$ python -q
>>> import numpy as np
>>> import numpy.linalg as la
>>> np.set_printoptions(suppress=True, linewidth=120)
>>> F = np.loadtxt("layer15.csv", delimiter=",")
>>> F
array([[9., 6., 9., 6.],
       [7., 5., 7., 5.],
       [9., 6., 9., 6.],
       [7., 5., 7., 5.]])
>>> # row 2 repeats row 0
>>> U, sigma, Vt = la.svd(F)
>>> sigma.round(3) + 0
array([27.637,  0.434,  0.   ,  0.   ])
>>> np.argmax(sigma[:-1] / (sigma[1:] + 1e-6)) + 1
np.int64(2)
>>> Y = U[:, :2] @ np.diag(sigma[:2]) @ Vt[:2]
>>> round(float(la.norm(F - Y, 2)), 3), np.round(sigma[2], 3)
(0.0, np.float64(0.0))
>>> la.matrix_rank(Y)
np.int64(2)
>>> Y.round(3)
array([[9., 6., 9., 6.],
       [7., 5., 7., 5.],
       [9., 6., 9., 6.],
       [7., 5., 7., 5.]])
>>> W0 = np.loadtxt("arr.csv", delimiter=",")
>>> W0
array([[ 0.25 ,  0.615, -0.462,  0.687,  0.439,  0.813, -0.441,  1.006,  0.113],
       [-0.6  ,  0.9  , -0.2  , -0.5  , -0.3  , -0.6  , -1.2  , -0.3  , -0.2  ],
       [-1.4  , -0.9  ,  2.1  , -1.1  , -1.3  , -0.7  ,  0.9  , -1.2  , -1.2  ],
       [ 0.4  ,  0.4  , -0.4  ,  0.7  ,  0.5  ,  0.8  , -0.6  ,  1.   ,  0.   ],
       [ 0.3  , -0.4  , -0.5  , -1.9  , -1.2  ,  1.6  ,  0.7  ,  0.1  ,  1.8  ],
       [ 0.5  , -0.2  ,  0.1  , -0.5  , -0.2  , -1.   , -0.8  ,  0.4  , -1.1  ]])
>>> x0 = np.array([-2, 0, 2, -2, 1, 3, -1, 2, -3])
>>> h1 = np.maximum(W0 @ x0, 0)
>>> np.flatnonzero(h1 > 1e-9)
array([0, 1, 2, 3, 5])
>>> np.round(np.maximum(W0 @ (3 * x0), 0), 3)
array([ 6.582,  2.7  , 18.3  ,  7.5  ,  0.   ,  5.7  ])
>>> h1.round(3)
array([2.194, 0.9  , 6.1  , 2.5  , 0.   , 1.9  ])
>>> f = np.array([0, 2])
>>> np.cross(W0[2, :3], W0[5, :3])
array([0.33, 1.19, 0.73])
>>> rng = np.random.default_rng(6839)
>>> Y = W0 + rng.integers(-2, 3, (6, 5)) @ rng.integers(-2, 3, (5, 9))
>>> Y.round(3)
array([[-4.75 , -1.385, -1.462,  6.687, -4.561, -0.187,  1.559,  7.006,  2.113],
       [ 0.4  ,  8.9  , -4.2  , -3.5  ,  2.7  ,  4.4  , -4.2  ,  1.7  ,  5.8  ],
       [ 6.6  ,  3.1  ,  9.1  , -0.1  ,  1.7  , -5.7  ,  2.9  , -3.2  , -4.2  ],
       [ 7.4  ,  8.4  ,  1.6  , -2.3  ,  5.5  ,  1.8  , -1.6  , -1.   ,  2.   ],
       [ 1.3  , -2.4  ,  3.5  , -2.9  , -0.2  , -0.4  , -5.3  ,  2.1  , -0.2  ],
       [-3.5  , -4.2  , -0.9  ,  3.5  , -3.2  , -7.   ,  3.2  ,  2.4  , -7.1  ]])
>>> Y - W0
array([[-5., -2., -1.,  6., -5., -1.,  2.,  6.,  2.],
       [ 1.,  8., -4., -3.,  3.,  5., -3.,  2.,  6.],
       [ 8.,  4.,  7.,  1.,  3., -5.,  2., -2., -3.],
       [ 7.,  8.,  2., -3.,  5.,  1., -1., -2.,  2.],
       [ 1., -2.,  4., -1.,  1., -2., -6.,  2., -2.],
       [-4., -4., -1.,  4., -3., -6.,  4.,  2., -6.]])
>>> np.abs(Y - W0).sum(axis=1)
array([30., 35., 35., 31., 21., 34.])
>>> data = np.load("run2.npy")
>>> data
array([[1, 0, 0, 0, 0, 0, 0, 0],
       [1, 6, 0, 0, 0, 0, 0, 0],
       [6, 9, 0, 0, 0, 0, 0, 0],
       [1, 3, 3, 1, 0, 0, 0, 0],
       [8, 6, 8, 9, 4, 0, 0, 0],
       [8, 6, 1, 3, 2, 6, 0, 0],
       [0, 1, 3, 1, 0, 8, 5, 0],
       [5, 8, 4, 4, 2, 9, 0, 9]])
>>> U, sigma, Vt = la.svd(data)
>>> vecs = Vt[:(sigma > 1e-8).sum()]
>>> x0 = data[6] + 2 * data[0] + rng.integers(2) * np.eye(8)[7]
>>> x0
array([2., 1., 3., 1., 0., 8., 5., 0.])
>>> np.allclose(vecs.T @ vecs @ x0, x0)
True
>>> la.matrix_rank(np.vstack([data, x0]))
np.int64(7)
>>> round(la.norm(x0 - vecs.T @ vecs @ x0), 3)
np.float64(0.0)
>>> np.round(np.diag(vecs.T @ vecs), 3)
array([1.   , 1.   , 0.97 , 0.726, 0.312, 0.998, 0.995, 1.   ])
>>> r = la.matrix_rank(data)
>>> r
np.int64(7)
>>> ns = la.svd(data)[2][r:].T
>>> la.matrix_rank(data.T @ data), la.matrix_rank(data @ data.T)
(np.int64(7), np.int64(7))
>>> np.round(data @ ns, 3) + 0
array([[0.],
       [0.],
       [0.],
       [0.],
       [0.],
       [0.],
       [0.],
       [0.]])
>>> [int(la.matrix_rank(np.delete(data, i, axis=0))) for i in range(8)]
[7, 7, 7, 6, 6, 6, 6, 6]
>>> np.round(ns[:, 0] / ns[np.abs(ns[:, 0]).round(6).argmax(), 0], 3) + 0
array([ 0.   ,  0.   ,  0.211, -0.632,  1.   , -0.053,  0.084,  0.018])
>>> np.allclose(data @ ns, 0)
True
>>> def softmax(z):
...     e = np.exp(z - z.max(axis=-1, keepdims=True))
...     return e / e.sum(axis=-1, keepdims=True)
... 
>>> np.round(softmax(data[1]), 3)
array([0.007, 0.979, 0.002, 0.002, 0.002, 0.002, 0.002, 0.002])
>>> np.round(softmax(10 * data[1]), 3) + 0
array([0., 1., 0., 0., 0., 0., 0., 0.])
>>> S = data @ data.T / np.sqrt(8)
>>> np.round(softmax(S + np.triu(np.full(S.shape, -np.inf), 1)), 3) + 0
array([[1.   , 0.   , 0.   , 0.   , 0.   , 0.   , 0.   , 0.   ],
       [0.   , 1.   , 0.   , 0.   , 0.   , 0.   , 0.   , 0.   ],
       [0.   , 0.   , 1.   , 0.   , 0.   , 0.   , 0.   , 0.   ],
       [0.   , 0.007, 0.983, 0.01 , 0.   , 0.   , 0.   , 0.   ],
       [0.   , 0.   , 0.   , 0.   , 1.   , 0.   , 0.   , 0.   ],
       [0.   , 0.   , 0.   , 0.   , 0.078, 0.922, 0.   , 0.   ],
       [0.   , 0.   , 0.   , 0.   , 0.   , 0.   , 1.   , 0.   ],
       [0.   , 0.   , 0.   , 0.   , 0.   , 0.   , 0.   , 1.   ]])
>>> np.round(softmax(S)[1] @ data, 3) + 0
array([5.934, 8.903, 0.337, 0.347, 0.173, 0.713, 0.   , 0.694])
>>> softmax(S).round(6).argmax(axis=1)
array([4, 2, 2, 4, 4, 7, 6, 7])
>>> J = np.loadtxt("a.csv", delimiter=",")
>>> J
array([[ 0.5, -2.6, -0.4, -0.3,  1.2, -1. ],
       [-2.1,  0.5,  1. , -1.1, -0.4, -3. ],
       [ 0.6, -1.1, -1.7, -1. , -1.3, -1.3],
       [-1.9, -0.3,  1.1, -1.2,  1.9,  0.5],
       [ 0.7, -1.3, -0.6,  0.8, -0.6,  0.3],
       [ 1. , -0.4,  1.3, -0.9, -2.4,  1.3],
       [ 1.4,  0.2,  0. ,  0.8, -0.5, -0.5],
       [ 0.7, -1.2,  0.7, -0.2,  0.7,  1. ],
       [-1.5,  0.3, -0.3,  0.4,  0.7, -0.9],
       [ 1.1,  0.4,  1.5, -0.3, -0.9,  0.1],
       [-0.2,  0.3, -0.9, -2.3,  0.5, -0.4]])
>>> np.round(softmax(J).sum(axis=1), 3)
array([1., 1., 1., 1., 1., 1., 1., 1., 1., 1., 1.])
>>> np.round(softmax(J[1] + 4), 3)
array([0.022, 0.297, 0.49 , 0.06 , 0.121, 0.009])
>>> np.round(softmax(J[1]), 3)
array([0.022, 0.297, 0.49 , 0.06 , 0.121, 0.009])
>>> S = J @ J.T / np.sqrt(6)
>>> softmax(S).round(6).argmax(axis=1)
array([ 0,  1,  2,  3,  4,  5,  6,  7,  1,  5, 10])
>>> np.round(softmax(S)[1] @ J, 3)
array([-2.061,  0.48 ,  0.966, -1.087, -0.369, -2.922])
